$ python3 -q
>>> import numpy as np
>>> from numpy import linalg as LA
>>> np.set_printoptions(precision=3, suppress=True, linewidth=200, legacy="1.25")
>>> tidy = lambda a: np.round(a, 3) + 0
>>> data = np.load("layer11.npy")
>>> print(data)
[[  1   4  -7]
 [  4   2  -5]
 [ -7   0  -8]
 [ -7  -3   9]
 [  7   0   7]
 [ 13  10 -22]]
>>> A2 = np.c_[data[:, :1] @ np.array([[0]]), np.array([-1, -2, 2, -2, 0, -1])]
>>> print(A2)
[[ 0 -1]
 [ 0 -2]
 [ 0  2]
 [ 0 -2]
 [ 0  0]
 [ 0 -1]]
>>> print(tidy(LA.norm(LA.qr(data)[0].T @ A2, axis=0) ** 2 / ((A2 ** 2).sum(axis=0) + 1e-12)))
[0.   0.44]
>>> print(tidy(LA.norm(A2 - data @ LA.lstsq(data, A2)[0], axis=0)))
[0.    2.801]
>>> print(LA.matrix_rank(np.c_[data, A2]))
4
>>> print(LA.matrix_rank(A2))
1
>>> r = LA.matrix_rank(A2)
>>> print(r)
1
>>> N = LA.svd(A2)[2][r:].T
>>> print(A2 @ N)
[[0.]
 [0.]
 [0.]
 [0.]
 [0.]
 [0.]]
>>> print(np.allclose(A2 @ N, 0))
True
>>> print(N.shape)
(2, 1)
>>> print(N[:, 0] / N[np.abs(N[:, 0]).round(6).argmax(), 0])
[1. 0.]
>>> print([int(LA.matrix_rank(np.delete(A2, i, axis=0))) for i in range(6)])
[1, 1, 1, 1, 1, 1]
>>> feats = np.loadtxt("data.csv", delimiter=",")
>>> print(feats)
[[ 0.4   -0.2   -1.     0.    -1.2  ]
 [ 0.8   -0.6    0.3    0.8    0.   ]
 [-0.14   0.686  1.234  0.683  1.31 ]
 [-0.8    0.3   -0.2    0.    -0.1  ]
 [-0.1    0.6    1.3    0.6    1.4  ]]
>>> rng = np.random.default_rng(39)
>>> idx = rng.permutation(5)
>>> print(idx)
[2 1 0 3 4]
>>> A2 = feats[idx][:, idx]
>>> print(A2)
[[ 1.234  0.686 -0.14   0.683  1.31 ]
 [ 0.3   -0.6    0.8    0.8    0.   ]
 [-1.    -0.2    0.4    0.    -1.2  ]
 [-0.2    0.3   -0.8    0.    -0.1  ]
 [ 1.3    0.6   -0.1    0.6    1.4  ]]
>>> print(tidy(LA.det(A2)), tidy(LA.det(feats[idx])))
-0.005 0.005
>>> print(np.trace(A2))
2.434
>>> vec = np.array([1, 0, 3, -1, 2])
>>> rhs = feats @ vec
>>> print(tidy(rhs))
[-5.     0.9    5.499 -1.6    6.   ]
>>> print(tidy(LA.solve(feats, feats[:, 1])))
[0. 1. 0. 0. 0.]
>>> print(tidy(LA.solve(feats.T, feats[3])))
[0. 0. 0. 1. 0.]
>>> ang = np.radians(78)
>>> r_ = np.eye(5)
>>> r_[3, 3] = r_[0, 0] = np.cos(ang)
>>> r_[3, 0], r_[0, 3] = -np.sin(ang), np.sin(ang)
>>> print(tidy(r_))
[[ 0.208  0.     0.     0.978  0.   ]
 [ 0.     1.     0.     0.     0.   ]
 [ 0.     0.     1.     0.     0.   ]
 [-0.978  0.     0.     0.208  0.   ]
 [ 0.     0.     0.     0.     1.   ]]
>>> A2 = feats @ r_.T
>>> print(np.allclose(LA.norm(feats, axis=1), LA.norm(A2, axis=1)))
True
>>> vec = np.array([0, 3, -5, 5, 1])
>>> print(5 - LA.matrix_rank(r_ - np.eye(5), tol=1e-8))
3
>>> print(tidy(r_.T @ (r_ @ vec)))
[ 0.  3. -5.  5.  1.]
>>> print(tidy(LA.det(r_)))
1.0
>>> print([p for p in range(1, 25) if np.allclose(LA.matrix_power(r_, p), np.eye(5))])
[]
>>> Uu, sv, VT = LA.svd(feats)
>>> print(np.argmax(sv[:-1] / (sv[1:] + 1e-6)) + 1)
4
>>> A2 = Uu[:, :4] @ np.diag(sv[:4]) @ VT[:4]
>>> print(LA.matrix_rank(A2))
4
>>> print(tidy(np.abs(feats - A2).max()))
0.002
>>> print(tidy(A2))
[[ 0.4   -0.2   -1.     0.    -1.2  ]
 [ 0.8   -0.6    0.3    0.8    0.   ]
 [-0.14   0.686  1.232  0.683  1.312]
 [-0.8    0.3   -0.2    0.    -0.1  ]
 [-0.1    0.6    1.302  0.6    1.398]]
>>> print(tidy(LA.norm(feats - A2) / LA.norm(feats)))
0.001
>>> J = np.load("w.npy")
>>> print(J)
[[-3  2  2  2  1  2]
 [ 0 -2  0  2 -3 -3]
 [ 0  0 -1 -3 -3  2]
 [ 0  0  0 -1 -1  0]
 [ 0  0  0  0 -1  1]
 [ 0  0  0  0  0 -1]]
>>> ang = np.radians(36)
>>> r_ = np.eye(6)
>>> r_[5, 5] = r_[3, 3] = np.cos(ang)
>>> r_[5, 3], r_[3, 5] = -np.sin(ang), np.sin(ang)
>>> print(tidy(r_))
[[ 1.     0.     0.     0.     0.     0.   ]
 [ 0.     1.     0.     0.     0.     0.   ]
 [ 0.     0.     1.     0.     0.     0.   ]
 [ 0.     0.     0.     0.809  0.     0.588]
 [ 0.     0.     0.     0.     1.     0.   ]
 [ 0.     0.     0.    -0.588  0.     0.809]]
>>> A2 = J @ r_.T
>>> print(tidy(np.abs(A2 - J).max(axis=0)))
[0.    0.    0.    2.145 0.    1.558]
>>> print(np.argsort(-LA.norm(feats, axis=0).round(6), kind="stable")[:3])
[4 2 0]
>>> print(LA.matrix_rank(feats, rtol=0.1))
4
>>> print(tidy(np.abs(LA.svd(feats)[2][-1])))
[0.082 0.055 0.737 0.153 0.65 ]
>>> W0 = np.load("mat.npy")
>>> print(W0)
[[1 0 3]
 [3 1 0]
 [0 3 1]]
>>> vec = np.array([0, 1, 3])
>>> a = np.maximum(W0 @ vec, 0)
>>> print(W0.T @ a)
[12 19 33]
>>> print(tidy(np.tanh(W0 @ vec)))
[1.    0.762 1.   ]
>>> print(W0 * (a > 1e-9)[:, None])
[[1 0 3]
 [3 1 0]
 [0 3 1]]
>>> print(np.maximum(W0 @ (3 * vec), 0))
[27  3 18]
>>> idx = rng.permutation(3)
>>> A2 = W0[:, idx] * rng.choice([-1, 1], 3)
>>> print(A2)
[[ 1  3  0]
 [ 3  0 -1]
 [ 0  1 -3]]
>>> Uu, _, VT = LA.svd(W0.T @ A2)
>>> print(idx)
[0 2 1]
>>> print(tidy(LA.lstsq(W0, A2)[0]))
[[ 1.  0.  0.]
 [ 0.  0. -1.]
 [ 0.  1.  0.]]
>>> K = np.load("m.npy")
>>> print(K)
[[  3   1   2]
 [  6   5   4]
 [ 11  10   9]
 [ 14  17  10]
 [ 21  24  11]
 [ 29  29  16]
 [ 31  34  19]
 [ 34  43  23]
 [ 37  50  31]
 [ 40  52  38]
 [ 47  59  45]
 [ 51  61  52]
 [ 51  62  57]
 [ 51  62  59]
 [ 54  65  65]
 [ 54  73  69]
 [ 56  82  74]
 [ 64  88  74]
 [ 70  95  77]
 [ 73  96  77]
 [ 82 104  81]
 [ 91 108  85]]
>>> A2 = K[0, 0] * K[1:] - np.outer(K[1:, 0], K[0])
>>> print(A2)
[[  0   9   0]
 [  0  19   5]
 [  0  37   2]
 [  0  51  -9]
 [  0  58 -10]
 [  0  71  -5]
 [  0  95   1]
 [  0 113  19]
 [  0 116  34]
 [  0 130  41]
 [  0 132  54]
 [  0 135  69]
 [  0 135  75]
 [  0 141  87]
 [  0 165  99]
 [  0 190 110]
 [  0 200  94]
 [  0 215  91]
 [  0 215  85]
 [  0 230  79]
 [  0 233  73]]
>>> print(LA.matrix_rank(A2), LA.matrix_rank(K))
2 3
>>> G = np.cov(K, rowvar=False)
>>> print(tidy(np.corrcoef(K.T)))
[[1.    0.99  0.962]
 [0.99  1.    0.975]
 [0.962 0.975 1.   ]]
>>> print(tidy(np.corrcoef(K[:, 2], K[:, 1])[0, 1]))
0.975
>>> print(G.shape)
(3, 3)
>>> X = np.loadtxt("arr.csv", delimiter=",")
>>> print(X)
[[-2.  2. -1. -2.  2. -1.]
 [ 0.  0. -1.  0.  0. -1.]
 [-1. -1.  0. -1. -1.  0.]
 [-6.  6. -3.  2. -2.  1.]
 [ 0.  0. -3.  0.  0.  1.]
 [-3. -3.  0.  1.  1.  0.]]
>>> Uu, sv, VT = LA.svd(X, full_matrices=False)
>>> print(np.allclose(Uu * sv @ VT, X))
True
>>> print(tidy(np.abs(VT[0])))
[0.64  0.64  0.359 0.151 0.151 0.085]
>>> print(tidy(Uu.T @ Uu))
[[1. 0. 0. 0. 0. 0.]
 [0. 1. 0. 0. 0. 0.]
 [0. 0. 1. 0. 0. 0.]
 [0. 0. 0. 1. 0. 0.]
 [0. 0. 0. 0. 1. 0.]
 [0. 0. 0. 0. 0. 1.]]
>>> print(tidy(np.cumsum(sv ** 2) / np.sum(sv ** 2)))
[0.663 0.809 0.906 0.969 0.991 1.   ]
>>> mat = np.loadtxt("run14.csv", delimiter=",")
>>> print(mat)
[[ 7.977  7.977  1.988]
 [ 3.596  3.596 -0.202]
 [ 9.75   9.75   2.875]
 [ 7.13   7.13   1.565]
 [ 8.937  8.937  2.469]
 [ 6.574  6.574  1.287]
 [ 8.161  8.161  2.081]
 [ 8.299  8.299  2.15 ]
 [ 9.109  9.109  2.555]
 [ 8.114  8.114  2.057]
 [ 9.534  9.534  2.767]
 [ 6.321  6.321  1.16 ]
 [ 8.518  8.518  2.259]
 [ 9.899  9.899  2.95 ]
 [ 6.185  6.185  1.093]
 [ 6.646  6.646  1.323]
 [ 6.684  6.684  1.342]
 [ 8.753  8.753  2.376]
 [ 5.893  5.893  0.947]
 [10.048 10.048  3.024]
 [10.522 10.522  3.261]
 [ 5.646  5.646  0.823]
 [ 4.707  4.707  0.353]
 [ 5.16   5.16   0.58 ]
 [ 5.548  5.548  0.774]
 [10.893 10.893  3.446]
 [ 7.491  7.491  1.745]]
>>> Z = mat[[10, 24]].astype(float)
>>> for _ in range(6):
...     idx = LA.norm(mat[:, None] - Z, axis=-1).argmin(axis=1)
...     Z = np.array([mat[idx == j].mean(axis=0) for j in range(2)])
... 
>>> print(idx)
[0 1 0 1 0 1 0 0 0 0 0 1 0 0 1 1 1 0 1 0 0 1 1 1 1 0 1]
>>> print(tidy(Z))
[[9.18  9.18  2.59 ]
 [5.968 5.968 0.984]]
>>> print(np.allclose(mat[:-1].T @ LA.lstsq(mat[:-1].T, mat[-1])[0], mat[-1]))
True
>>> try:
...     LA.inv(mat)
... except LA.LinAlgError as e:
...     print("failed:", e)
... 
failed: Last 2 dimensions of the array must be square
>>> print(tidy(np.trace(LA.pinv(mat) @ mat)))
2.0
>>> print(np.abs(np.diag(LA.qr(mat)[1])) > 1e-9)
[ True False  True]
>>> dist = LA.norm(mat[:, None] - mat[None], axis=-1)
>>> print(dist[14].round(6).argsort(kind="stable")[:4])
[14 11 18  5]
>>> print(dist.shape)
(27, 27)
>>> print(LA.matrix_rank(dist ** 2))
4
>>> print(tidy(dist[:5, :5]))
[[0.    6.571 2.66  1.27  1.44 ]
 [6.571 0.    9.231 5.301 8.012]
 [2.66  9.231 0.    3.93  1.219]
 [1.27  5.301 3.93  0.    2.711]
 [1.44  8.012 1.219 2.711 0.   ]]
>>> print(np.unravel_index(dist.round(6).argmax(), dist.shape))
(1, 25)
>>> Ac = mat - mat.mean(axis=0)
>>> vecs = LA.svd(Ac)[2][:2]
>>> A2 = Ac - Ac @ vecs.T @ vecs
>>> print(tidy(A2.std(axis=0)))
[0. 0. 0.]
>>> print(tidy((Ac @ vecs.T).std(axis=0)))
[2.805 0.   ]
>>> A = np.array([[2.8, 0.2, -0.9, 0.4], [-0.8, 1.0, -0.7, 0.2], [0.1, 1.4, 0.9, 0.6]])
>>> A[:, 0] *= 3
>>> print(tidy(A))
[[ 8.4  0.2 -0.9  0.4]
 [-2.4  1.  -0.7  0.2]
 [ 0.3  1.4  0.9  0.6]]
>>> vec = np.array([5, 3, 3, 4])
>>> a = np.maximum(A @ vec, 0)
>>> print(tidy(np.maximum(A @ (3 * vec), 0)))
[124.5   0.   32.4]
>>> print(tidy(a))
[41.5  0.  10.8]
>>> print(np.flatnonzero(a > 1e-9))
[0 2]
>>> print(tidy(np.tanh(A @ vec)))
[ 1. -1.  1.]
>>> Uu, sv, VT = LA.svd(A, full_matrices=False)
>>> print(tidy(np.abs(VT[0])))
[0.996 0.004 0.075 0.04 ]
>>> print(tidy(np.sqrt((sv ** 2).sum())), tidy(LA.norm(A)))
9.06 9.06
>>> print(tidy(sv / sv[0]))
[1.    0.214 0.144]
